>>> import numpy as np
>>> from numpy import linalg as LA
>>> np.set_printoptions(precision=1, suppress=True, linewidth=100, legacy="1.25")
>>> X = np.loadtxt("sample17.csv", delimiter=",")
>>> X
array([[ 1.8,  3.1, -0.6],
       [-0.6,  0.4, -1.5],
       [-0.8,  1.1, -0.5],
       [ 0.2,  1.7,  1. ],
       [-1. ,  2.5,  0.7],
       [-1. ,  0.2, -1.3],
       [ 1.7, -0.8,  1.8],
       [-0.3, -0.6,  0. ],
       [ 0.7, -0.9,  0.9],
       [ 2.4,  6.9,  0. ],
       [-0.3, -1.1,  0.5],
       [-0.3,  0.4, -0.3],
       [ 0.6,  1.6, -1.2],
       [-0.5, -0.5,  1.2],
       [ 0.6,  1.3,  0.1],
       [ 1.4, -2.3, -0.9],
       [ 0.8,  0. , -0.3],
       [-2.4, -0.7, -0.3],
       [ 0.1, -0.5,  0.6],
       [ 0.6, -0.4, -0.6],
       [-0.8, -0.5, -0.9],
       [ 1.3, -0.9, -2. ],
       [ 0.4,  1.4,  0.6],
       [ 1.1, -0.3,  1.9],
       [ 0.7,  0.4,  0.9],
       [-0.1, -1.7,  0. ],
       [ 2.7,  0.5,  2.2],
       [-0.5, -1.1,  1.1],
       [ 1.4,  1.4, -0.3],
       [ 0.7, -0.7, -0.7],
       [-0.4,  0.5, -0.9],
       [-0.7, -1.5,  0.6]])
>>> d = LA.norm(X[:, None] - X[None], axis=-1)
>>> LA.norm(X, axis=1)
array([3.6, 1.7, 1.4, 2. , 2.8, 1.7, 2.6, 0.7, 1.5, 7.3, 1.2, 0.6, 2.1, 1.4, 1.4, 2.8, 0.9, 2.5,
       0.8, 0.9, 1.3, 2.5, 1.6, 2.2, 1.2, 1.7, 3.5, 1.6, 2. , 1.2, 1.1, 1.8])
>>> np.unravel_index(d.round(6).argmax(), d.shape)
(9, 15)
>>> np.flatnonzero(d[25] < d.mean() / 2)
array([ 7, 10, 18, 25, 27, 31])
>>> d[:5, :5]
array([[0. , 3.7, 3.3, 2.7, 3.1],
       [3.7, 0. , 1.2, 2.9, 3.1],
       [3.3, 1.2, 0. , 1.9, 1.9],
       [2.7, 2.9, 1.9, 0. , 1.5],
       [3.1, 3.1, 1.9, 1.5, 0. ]])
>>> LA.norm(X - X.mean(axis=0), axis=1)
array([3.3, 1.8, 1.5, 1.7, 2.7, 1.9, 2.5, 1.1, 1.5, 6.9, 1.6, 0.7, 1.8, 1.6, 1.1, 3. , 0.7, 2.9,
       1. , 1. , 1.7, 2.6, 1.3, 2.1, 0.9, 2. , 3.2, 1.9, 1.6, 1.3, 1.2, 2.1])
>>> d.shape
(32, 32)
>>> LA.matrix_rank(d ** 2)
5
>>> X.mean(axis=0)
array([0.3, 0.3, 0.1])
>>> X - X[0]
array([[ 0. ,  0. ,  0. ],
       [-2.4, -2.7, -0.9],
       [-2.6, -2. ,  0.1],
       [-1.6, -1.4,  1.6],
       [-2.8, -0.6,  1.3],
       [-2.8, -2.9, -0.7],
       [-0.1, -3.9,  2.4],
       [-2.1, -3.7,  0.6],
       [-1.1, -4. ,  1.5],
       [ 0.6,  3.8,  0.6],
       [-2.1, -4.2,  1.1],
       [-2.1, -2.7,  0.3],
       [-1.2, -1.5, -0.6],
       [-2.3, -3.6,  1.8],
       [-1.2, -1.8,  0.7],
       [-0.4, -5.4, -0.3],
       [-1. , -3.1,  0.3],
       [-4.2, -3.8,  0.3],
       [-1.7, -3.6,  1.2],
       [-1.2, -3.5,  0. ],
       [-2.6, -3.6, -0.3],
       [-0.5, -4. , -1.4],
       [-1.4, -1.7,  1.2],
       [-0.7, -3.4,  2.5],
       [-1.1, -2.7,  1.5],
       [-1.9, -4.8,  0.6],
       [ 0.9, -2.6,  2.8],
       [-2.3, -4.2,  1.7],
       [-0.4, -1.7,  0.3],
       [-1.1, -3.8, -0.1],
       [-2.2, -2.6, -0.3],
       [-2.5, -4.6,  1.2]])
>>> np.diff(X, axis=0)
array([[-2.4, -2.7, -0.9],
       [-0.2,  0.7,  1. ],
       [ 1. ,  0.6,  1.5],
       [-1.2,  0.8, -0.3],
       [ 0. , -2.3, -2. ],
       [ 2.7, -1. ,  3.1],
       [-2. ,  0.2, -1.8],
       [ 1. , -0.3,  0.9],
       [ 1.7,  7.8, -0.9],
       [-2.7, -8. ,  0.5],
       [ 0. ,  1.5, -0.8],
       [ 0.9,  1.2, -0.9],
       [-1.1, -2.1,  2.4],
       [ 1.1,  1.8, -1.1],
       [ 0.8, -3.6, -1. ],
       [-0.6,  2.3,  0.6],
       [-3.2, -0.7,  0. ],
       [ 2.5,  0.2,  0.9],
       [ 0.5,  0.1, -1.2],
       [-1.4, -0.1, -0.3],
       [ 2.1, -0.4, -1.1],
       [-0.9,  2.3,  2.6],
       [ 0.7, -1.7,  1.3],
       [-0.4,  0.7, -1. ],
       [-0.8, -2.1, -0.9],
       [ 2.8,  2.2,  2.2],
       [-3.2, -1.6, -1.1],
       [ 1.9,  2.5, -1.4],
       [-0.7, -2.1, -0.4],
       [-1.1,  1.2, -0.2],
       [-0.3, -2. ,  1.5]])
>>> print(X.shape)
(32, 3)
>>> np.abs(X).max()
6.9
>>> idx = X[:, 1] > np.median(X[:, 1])
>>> f = X[idx].mean(axis=0) - X[~idx].mean(axis=0)
>>> f
array([ 0.3,  2.4, -0.3])
>>> np.argsort(-np.abs(f).round(6), kind="stable")
array([1, 0, 2])
>>> cov = np.cov(X, rowvar=False)
>>> print(np.round(np.corrcoef(X[:, 0], X[:, 2])[0, 1], 1))
0.2
>>> LA.eigvalsh(cov)[::-1]
array([3.1, 1.3, 0.8])
>>> np.round(np.corrcoef(X.T), 1) + 0
array([[1. , 0.3, 0.2],
       [0.3, 1. , 0. ],
       [0.2, 0. , 1. ]])
>>> np.argwhere(np.triu(np.abs(np.corrcoef(X.T)) > 0.8, 1))
array([], shape=(0, 2), dtype=int64)
